In [1]: import numpy as np

In [2]: np.set_printoptions(precision=2, suppress=True, linewidth=160, floatmode="fixed")

In [3]: m1 = np.array([[0, 0, 0, 1, 0],
   ...:     [0, 0, 1, 0, 0],
   ...:     [1, 0, 0, 0, 0],
   ...:     [0, 1, 0, 0, 0],
   ...:     [0, 0, 0, 0, 1]])

In [4]: print(m1.sum(axis=1))
[1 1 1 1 1]

In [5]: print(np.linalg.matrix_power(m1, 100))
[[1 0 0 0 0]
 [0 1 0 0 0]
 [0 0 1 0 0]
 [0 0 0 1 0]
 [0 0 0 0 1]]

In [6]: print(np.linalg.matrix_power(m1, 2))
[[0 1 0 0 0]
 [1 0 0 0 0]
 [0 0 0 1 0]
 [0 0 1 0 0]
 [0 0 0 0 1]]

In [7]: p = np.eye(5)[1]

In [8]: for _ in range(3):
   ...:     p = p @ m1
   ...:     print(p.round(2))
   ...: 
[0.00 0.00 1.00 0.00 0.00]
[1.00 0.00 0.00 0.00 0.00]
[0.00 0.00 0.00 1.00 0.00]

In [9]: print(np.round(np.linalg.det(m1), 2))
-1.0

In [10]: print(m1 @ m1)
[[0 1 0 0 0]
 [1 0 0 0 0]
 [0 0 0 1 0]
 [0 0 1 0 0]
 [0 0 0 0 1]]

In [11]: print(m1.T @ m1)
[[1 0 0 0 0]
 [0 1 0 0 0]
 [0 0 1 0 0]
 [0 0 0 1 0]
 [0 0 0 0 1]]

In [12]: x0 = np.array([2, 3, 9, 6, 3])

In [13]: print(np.linalg.inv(m1))
[[0.00 0.00 1.00 0.00 0.00]
 [0.00 0.00 0.00 1.00 0.00]
 [0.00 1.00 0.00 0.00 0.00]
 [1.00 0.00 0.00 0.00 0.00]
 [0.00 0.00 0.00 0.00 1.00]]

In [14]: print(np.sort(np.abs(np.degrees(np.angle(np.linalg.eigvals(m1))))))
[  0.00   0.00  90.00  90.00 180.00]

In [15]: print([p for p in range(1, 25) if np.allclose(np.linalg.matrix_power(m1, p), np.eye(5))])
[4, 8, 12, 16, 20, 24]

In [16]: print(round(float(np.linalg.det(m1)), 2))
-1.0

In [17]: print(round(float(np.linalg.norm(x0)), 2), round(np.linalg.norm(m1 @ x0), 2))
11.79 11.79

In [18]: print(np.abs(np.linalg.eigvals(m1)))
[1.00 1.00 1.00 1.00 1.00]

In [19]: A = np.array([[0, -2, 1, -1, 3, 3],
    ...:     [0, -1, -1, 0, -2, 2],
    ...:     [0, 0, 3, -1, 2, 3],
    ...:     [0, 0, 0, 1, 2, -1],
    ...:     [0, 0, 0, 0, 0, -2],
    ...:     [0, 0, 0, 0, 0, -3]])

In [20]: # null space of dimension 1

In [21]: print(np.linalg.matrix_rank(A, rtol=0.1))
4

In [22]: print(round(np.linalg.norm(A, 2) / np.linalg.norm(A), 2))
0.8

In [23]: print(np.argsort(-np.linalg.norm(A, axis=0).round(6), kind="stable")[:3])
[5 4 2]

In [24]: print([round(float(x), 2) for x in np.linalg.svd(A, compute_uv=False)[:3]])
[7.02, 4.34, 2.34]

In [25]: rng = np.random.default_rng(26)

In [26]: z = rng.permutation(6)

In [27]: print(z)
[0 3 5 2 1 4]

In [28]: A2 = A[z][:, z]

In [29]: print(np.sort(np.abs(np.linalg.eigvals(A2))))
[0.00 0.00 1.00 1.00 3.00 3.00]

In [30]: print(round(np.linalg.det(A2), 2), round(np.linalg.det(A[z]), 2))
0.0 0.0

In [31]: print(np.allclose(A2, A))
False

In [32]: print(np.diag(A2))
[ 0  1 -3  3 -1  0]

In [33]: A2 = A + rng.integers(-2, 3, (6, 5)) @ rng.integers(-2, 3, (5, 6))

In [34]: print(A2)
[[ -2   1   2   6  -5   2]
 [  4  -2   2   2  -6   4]
 [ -6  -2  11 -13   0   5]
 [  7  -8   1  -6   5   0]
 [  2  -3   3  -8   6   4]
 [ -3   4  -7   8   3  -2]]

In [35]: print(A2 - A)
[[ -2   3   1   7  -8  -1]
 [  4  -1   3   2  -4   2]
 [ -6  -2   8 -12  -2   2]
 [  7  -8   1  -7   3   1]
 [  2  -3   3  -8   6   6]
 [ -3   4  -7   8   3   1]]

In [36]: print(np.abs(A2 - A).sum(axis=1))
[22 16 32 27 28 26]

In [37]: x0 = np.array([1, 3, 3, 7, -1, -7])

In [38]: print(np.einsum("ij,j->i", A2, x0))
[  40   -4 -105  -61  -88   55]

In [39]: Uu, sigma, VT = np.linalg.svd(A)

In [40]: print(np.argmax(sigma[:-1] / (sigma[1:] + 1e-6)) + 1)
5

In [41]: A2 = Uu[:, :5] @ np.diag(sigma[:5]) @ VT[:5]

In [42]: print(A2.round(2) + 0)
[[ 0.00 -2.00  1.00 -1.00  3.00  3.00]
 [ 0.00 -1.00 -1.00  0.00 -2.00  2.00]
 [ 0.00  0.00  3.00 -1.00  2.00  3.00]
 [ 0.00  0.00  0.00  1.00  2.00 -1.00]
 [ 0.00  0.00  0.00  0.00  0.00 -2.00]
 [ 0.00  0.00  0.00  0.00  0.00 -3.00]]

In [43]: feats = np.array([[1.0, 2.0, 6.0, 2.0],
    ...:     [2.0, -2.0, 3.0, 1.0],
    ...:     [6.0, 3.0, 6.0, 3.0],
    ...:     [2.0, 1.0, 3.0, -2.0]])

In [44]: print(feats)
[[ 1.00  2.00  6.00  2.00]
 [ 2.00 -2.00  3.00  1.00]
 [ 6.00  3.00  6.00  3.00]
 [ 2.00  1.00  3.00 -2.00]]

In [45]: f = np.array([2, -1, 3, -2])

In [46]: A2 = feats + np.outer(f, np.eye(4)[0])

In [47]: print(A2)
[[ 3.00  2.00  6.00  2.00]
 [ 1.00 -2.00  3.00  1.00]
 [ 9.00  3.00  6.00  3.00]
 [ 0.00  1.00  3.00 -2.00]]

In [48]: print(np.linalg.matrix_rank(np.linalg.inv(A2) - np.linalg.inv(feats), tol=1e-8))
1

In [49]: print(np.linalg.matrix_rank(A2 - feats))
1

In [50]: evals, V = np.linalg.eigh(feats)

In [51]: print(V @ np.diag(evals) @ V.T)
[[ 1.00  2.00  6.00  2.00]
 [ 2.00 -2.00  3.00  1.00]
 [ 6.00  3.00  6.00  3.00]
 [ 2.00  1.00  3.00 -2.00]]

In [52]: print(evals)
[-3.00 -3.00 -3.00 12.00]

In [53]: print(np.round(np.linalg.eigvalsh(feats + 3 * np.eye(4)), 2) + 0)
[ 0.00  0.00  0.00 15.00]

In [54]: Uu, sigma, VT = np.linalg.svd(feats, full_matrices=False)

In [55]: print((sigma > 1e-8).sum())
4

In [56]: print(np.round(Uu.T @ Uu, 2) + 0)
[[1.00 0.00 0.00 0.00]
 [0.00 1.00 0.00 0.00]
 [0.00 0.00 1.00 0.00]
 [0.00 0.00 0.00 1.00]]

In [57]: print(np.round(VT @ VT.T, 2) + 0)
[[1.00 0.00 0.00 0.00]
 [0.00 1.00 0.00 0.00]
 [0.00 0.00 1.00 0.00]
 [0.00 0.00 0.00 1.00]]

In [58]: print(round(float(np.sqrt((sigma ** 2).sum())), 2), round(float(np.linalg.norm(feats)), 2))
13.08 13.08
